$ python3 -q
>>> import numpy as np
>>> from numpy import linalg as LA
>>> np.set_printoptions(precision=2, suppress=True, linewidth=120)
>>> def rnd(a):
...     return np.round(a, 2) + 0
... 
>>> M = np.array([[-2, 1, 2, -1, -2],
...     [1, 0, -1, -1, -1],
...     [0, 2, -1, 0, -2],
...     [1, 1, -1, 2, -2]])
>>> print(M)
[[-2  1  2 -1 -2]
 [ 1  0 -1 -1 -1]
 [ 0  2 -1  0 -2]
 [ 1  1 -1  2 -2]]
>>> rng = np.random.default_rng(37776)
>>> A2 = M + rng.integers(-2, 3, (4, 3)) @ rng.integers(-2, 3, (3, 5))
>>> print(A2)
[[-2  4 -3 -2  0]
 [ 3 -4  2 -5 -2]
 [ 4 -6  5 -8 -4]
 [ 2  2 -3  2 -2]]
>>> print(rnd(LA.svd(A2 - M, compute_uv=False)))
[15.71  5.16  1.22  0.  ]
>>> print(np.abs(A2 - M).sum(axis=1))
[11 14 28  4]
>>> data = np.load("dump.npy")
>>> print(data)
[[ 1 -1 -1  1 -1  1  1 -1]
 [ 1 -1 -1  1  1 -1 -1  1]
 [ 1  1 -1 -1  1  1 -1 -1]
 [ 1  1 -1 -1 -1 -1  1  1]]
>>> u, v = data[1], data[2]
>>> print(u @ u)
8
>>> print(u @ v)
0
>>> pr = (u @ v) / (u @ u) * u
>>> print(rnd(LA.norm(u + v) ** 2 + LA.norm(u - v) ** 2))
32.0
>>> u = np.array([2, 2])
>>> print(np.correlate(data[2], data[1], "full"))
[ 1  0 -3  0  5  0 -7  0  7  0 -5  0  3  0 -1]
>>> print(np.array([np.convolve(row, u, "same") for row in data]))
[[ 2  0 -4  0  0  0  4  0]
 [ 2  0 -4  0  4  0 -4  0]
 [ 2  4  0 -4  0  4  0 -4]
 [ 2  4  0 -4 -4 -4  0  4]]
>>> print(np.convolve(data[2], u))
[ 2  4  0 -4  0  4  0 -4 -2]
>>> A2 = data / LA.norm(data, axis=1, keepdims=True)
>>> C2 = A2 @ A2.T
>>> print((C2 - 2 * np.eye(4)).round(6).argmax(axis=1))
[1 0 0 0]
>>> print(rnd(C2[1]))
[0. 1. 0. 0.]
>>> print(np.argwhere(np.triu(np.abs(C2) > 0.95, 1)))
[]
>>> A2 = np.array([[2, 2], [3, 5], [4, 1], [0, 1], [5, 0], [2, 4], [2, 5], [1, 0]])
>>> print(A2.T @ data.T)
[[ -7  -3   5  -3]
 [  6 -12   4   6]]
>>> A2 @ data
Traceback (most recent call last):
  File "<python-input-29>", line 1, in <module>
    A2 @ data
    ~~~^~~~~~
ValueError: matmul: Input operand 1 has a mismatch in its core dimension 0, with gufunc signature (n?,k),(k,m?)->(n?,m?) (size 4 is different from 2)
>>> print(LA.matrix_rank(data @ A2))
2
>>> print(data @ A2)
[[ -7   6]
 [ -3 -12]
 [  5   4]
 [ -3   6]]
>>> print(np.einsum("ij->j", data))
[ 4  0 -4  0  0  0  0  0]
>>> print(np.einsum("ik,kj->ji", data, A2))
[[ -7  -3   5  -3]
 [  6 -12   4   6]]
>>> vec = np.array([1, 1, 1, 0, 2, -2, 0, 0])
>>> a = np.maximum(data @ vec, 0)
>>> print(a)
[0 3 1 1]
>>> print(data * (a > 1e-9)[:, None])
[[ 0  0  0  0  0  0  0  0]
 [ 1 -1 -1  1  1 -1 -1  1]
 [ 1  1 -1 -1  1  1 -1 -1]
 [ 1  1 -1 -1 -1 -1  1  1]]
>>> X = np.loadtxt("block8.csv", delimiter=",")
>>> print(X)
[[0. 0.]
 [0. 1.]]
>>> # 2 blocks once reordered
>>> T = np.stack([X, -2 * X, X[::-1]])
>>> print(LA.matrix_rank(T))
[1 1 1]
>>> print(rnd(LA.det(T)))
[0. 0. 0.]
>>> vec = np.array([-1, 3])
>>> print((vec - X @ vec) @ (X @ vec))
0.0
>>> print(np.eye(2) - X)
[[1. 0.]
 [0. 0.]]
>>> print(rnd(LA.eigvalsh(2 * X - np.eye(2))))
[-1.  1.]
>>> print(X @ X @ vec)
[0. 3.]
>>> J = 5 * np.eye(3) + np.ones((3, 3))
>>> print(J)
[[6. 1. 1.]
 [1. 6. 1.]
 [1. 1. 6.]]
>>> A2 = J[0, 0] * J[1:] - np.outer(J[1:, 0], J[0])
>>> print(A2)
[[ 0. 35.  5.]
 [ 0.  5. 35.]]
>>> print(LA.matrix_rank(A2), LA.matrix_rank(J))
2 3
>>> print(np.flatnonzero(~A2.round(6).any(axis=1)))
[]
>>> labels = rng.permutation(3)
>>> A2 = J[:, labels] * rng.choice([-1, 1], 3)
>>> print(A2)
[[-1.  1. -6.]
 [-1.  6. -1.]
 [-6.  1. -1.]]
>>> left, _, VT = LA.svd(J.T @ A2)
>>> print(rnd(left @ VT))
[[ 0.  0. -1.]
 [ 0.  1.  0.]
 [-1.  0.  0.]]
>>> print(labels)
[2 1 0]
>>> u = np.array([3, 0])
>>> print(np.correlate(J[1], J[0], "full"))
[ 1.  7. 13. 37.  6.]
>>> print(np.array([np.convolve(row, u, "same") for row in J]))
[[18.  3.  3.]
 [ 3. 18.  3.]
 [ 3.  3. 18.]]
>>> print(LA.matrix_rank(J))
3
>>> print(J.sum(axis=0))
[8. 8. 8.]
>>> print(J - J[0])
[[ 0.  0.  0.]
 [-5.  5.  0.]
 [-5.  0.  5.]]
>>> print(np.diff(J, axis=0))
[[-5.  5.  0.]
 [ 0. -5.  5.]]
>>> print(np.unravel_index(np.abs(J).argmax(), J.shape))
(np.int64(0), np.int64(0))
>>> LA.rank(J)
Traceback (most recent call last):
  File "<python-input-69>", line 1, in <module>
    LA.rank(J)
    ^^^^^^^
AttributeError: module 'numpy.linalg' has no attribute 'rank'
>>> W2 = np.sign(np.array([[0, -4, -1], [2, 1, -3], [-3, 3, 5]]))
>>> A2 = (np.tril(W2, -1) + np.eye(3)) @ (np.triu(W2, 1) + np.eye(3))
>>> ev = np.array([3, 3, -5])
>>> A = np.rint(A2 * ev @ LA.inv(A2)) + 0
>>> print(A)
[[ 19.  -8.   8.]
 [ 32. -13.  16.]
 [-16.   8.  -5.]]
>>> vec = np.array([3, 1, -2])
>>> print(A * vec)
[[ 57.  -8. -16.]
 [ 96. -13. -32.]
 [-48.   8.  10.]]
>>> print(A @ np.ones(3))
[ 19.  35. -13.]
>>> A2 = A[0, 0] * A[1:] - np.outer(A[1:, 0], A[0])
>>> print(A2)
[[ 0.  9. 48.]
 [ 0. 24. 33.]]
>>> print(LA.matrix_rank(A2), LA.matrix_rank(A))
2 3
>>> print(rnd(A[:, 0] / A[0, 0]))
[ 1.    1.68 -0.84]
>>> T = np.stack([A, 5 * A, A[::-1]])
>>> print((T @ A.T).shape)
(3, 3, 3)
>>> print(rnd(LA.det(T)))
[  -45. -5625.    45.]
>>> print(rnd(LA.norm(T, axis=(1, 2))))
[ 47.78 238.9   47.78]
>>> print(T.shape)
(3, 3, 3)
>>> F = np.load("m.npy")
>>> print(F)
[[-3.03 16.64 11.57]
 [-4.45 16.74 12.08]
 [-0.81 18.36 13.25]
 [-4.01 18.65 12.73]
 [-2.62 17.38 12.68]
 [-3.31 16.93 11.28]
 [-0.61 16.57 12.03]
 [-2.56 17.68 10.83]
 [-3.81 17.99 13.13]
 [-4.15 18.04 12.34]
 [-2.81 17.69 12.23]
 [-4.72 16.68 12.03]
 [-4.86 18.12 12.06]]
>>> vec = np.array([3, 0, 1])
>>> target = F @ vec
>>> print(rnd(LA.lstsq(F, target)[0]))
[3. 0. 1.]
>>> print(rnd(LA.solve(F.T @ F, F.T @ target)))
[3. 0. 1.]
>>> target = target + 0.05 * rng.normal(size=13)
>>> print(rnd(target))
[ 2.54 -1.23 10.9   0.69  4.88  1.48 10.22  3.11  1.72 -0.12  3.75 -2.1  -2.51]
>>> coef, *_ = LA.lstsq(F, target)
>>> print(rnd(F.T @ (target - F @ coef)))
[0. 0. 0.]
>>> print(rnd(coef))
[ 3.   -0.02  1.03]
>>> W2 = F[[9, 8]].astype(float)
>>> for _ in range(5):
...     labels = LA.norm(F[:, None] - W2, axis=-1).argmin(axis=1)
...     W2 = np.array([F[labels == j].mean(axis=0) for j in range(2)])
... 
>>> print(labels)
[0 0 1 0 1 0 1 0 0 0 0 0 0]
>>> print(np.bincount(labels))
[10  3]
>>> print(np.abs(W2[1] - W2[0]).argmax())
0
>>> print(rnd(W2[1] - W2[0]))
[ 2.42 -0.08  0.63]
>>> C2 = np.cov(F, rowvar=False)
>>> print(C2.shape)
(3, 3)
>>> print(np.argsort(-F.std(axis=0).round(6), kind="stable"))
[0 1 2]
>>> A2 = np.c_[F[:, :1] @ np.array([[2]]), np.array([0, 5, -5, 4, 2, -5, 2, -1, 1, -5, 5, 2, 0])]
>>> print(A2)
[[-6.06  0.  ]
 [-8.9   5.  ]
 [-1.62 -5.  ]
 [-8.02  4.  ]
 [-5.24  2.  ]
 [-6.62 -5.  ]
 [-1.22  2.  ]
 [-5.12 -1.  ]
 [-7.62  1.  ]
 [-8.3  -5.  ]
 [-5.62  5.  ]
 [-9.44  2.  ]
 [-9.72  0.  ]]
>>> print(LA.matrix_rank(A2))
2
>>> print(rnd(LA.norm(LA.qr(F)[0].T @ A2, axis=0) ** 2 / ((A2 ** 2).sum(axis=0) + 1e-12)))
[1.   0.16]
>>> print(rnd(LA.norm(A2 - F @ LA.lstsq(F, A2)[0], axis=0)))
[ 0.   11.43]
